% python3 -q
>>> import numpy as np
>>> np.set_printoptions(suppress=True, linewidth=140)
>>> rnd = lambda a: np.round(a, 2) + 0
>>> feats = np.loadtxt("arr.csv", delimiter=",")
>>> feats
array([[-0.58, -0.76, -1.11, -0.97, -0.68,  0.2 ,  5.45],
       [-0.09,  1.19, -0.77,  1.38, -2.78,  1.36, -4.32],
       [-0.32,  0.65,  3.11, -3.39,  0.25,  0.14, -4.19],
       [ 0.79,  0.42,  0.72,  0.05, -2.43,  1.28,  6.68],
       [-0.58, -1.48, -1.29, -1.46, -0.29,  0.15, -1.5 ],
       [-0.53,  1.  ,  1.31,  1.5 , -2.22, -0.06,  0.11],
       [ 1.34, -0.91,  1.38,  1.48,  1.19,  0.98,  0.75],
       [-1.14,  0.22, -3.53,  2.88, -3.42, -0.17, -7.03],
       [ 0.3 ,  0.77,  1.49, -0.27, -1.91, -0.33, -1.74],
       [-1.29, -0.04,  2.31, -0.38,  0.49,  0.05,  9.42],
       [-0.08, -1.97,  2.85, -0.37,  0.38,  0.03,  2.27],
       [ 0.21,  0.69,  1.4 , -1.91, -2.78, -0.18, 13.24],
       [ 0.02, -1.2 , -1.54, -1.85,  2.85, -0.68,  0.39],
       [-0.68, -0.18,  5.9 , -2.88, -1.83, -0.17, -4.83],
       [-0.42,  1.43, -6.04, -2.38,  0.  , -0.15, -0.95],
       [ 0.28, -0.27,  2.53, -3.71, -3.4 ,  0.15,  0.22],
       [-0.52, -0.28, -4.09, -0.01, -3.61, -1.52,  0.65],
       [ 1.36,  0.76, -1.97, -1.95, -0.47, -0.24, -3.02],
       [-0.33, -0.57, -1.17, -1.62,  1.79, -0.29,  1.63],
       [-0.64, -0.55,  5.73, -0.43,  2.21, -0.64,  2.21],
       [ 1.31, -0.64, -0.86,  3.32, -1.45,  0.2 , -1.28],
       [-0.86,  0.93, -0.09, -2.29, -0.23,  0.66,  0.03],
       [-0.31,  0.56,  5.75, -3.56,  3.05,  0.34,  0.54],
       [ 0.34, -0.11, -7.39,  1.27,  0.72,  0.74,  8.38],
       [-0.92, -0.7 ,  3.92,  2.13,  0.56,  1.37,  1.86],
       [ 0.15,  1.99,  0.92, -1.25,  0.36,  0.77,  2.42],
       [-0.22,  0.08,  3.63,  1.75, -3.9 , -0.69, -2.29],
       [ 1.46, -0.83,  1.71, -3.02,  0.94,  0.73, -4.99],
       [ 0.67,  0.84, -3.45,  0.73, -2.7 ,  0.57,  0.78],
       [-0.67, -1.04,  0.24, -0.16,  1.89, -0.42,  7.12],
       [-0.13,  1.49, -4.08, -0.23, -1.4 , -0.58,  2.42]])
>>> B = feats / np.sqrt((feats ** 2).mean(axis=1, keepdims=True))
>>> np.linalg.matrix_rank(B) == np.linalg.matrix_rank(feats)
np.True_
>>> rnd(B[3])
array([ 0.29,  0.15,  0.26,  0.02, -0.88,  0.46,  2.42])
>>> rnd(np.linalg.norm(B, axis=1))
array([2.65, 2.65, 2.65, 2.65, 2.65, 2.65, 2.65, 2.65, 2.65, 2.65, 2.65, 2.65, 2.65, 2.65, 2.65, 2.65, 2.65, 2.65, 2.65, 2.65, 2.65, 2.65,
       2.65, 2.65, 2.65, 2.65, 2.65, 2.65, 2.65, 2.65, 2.65])
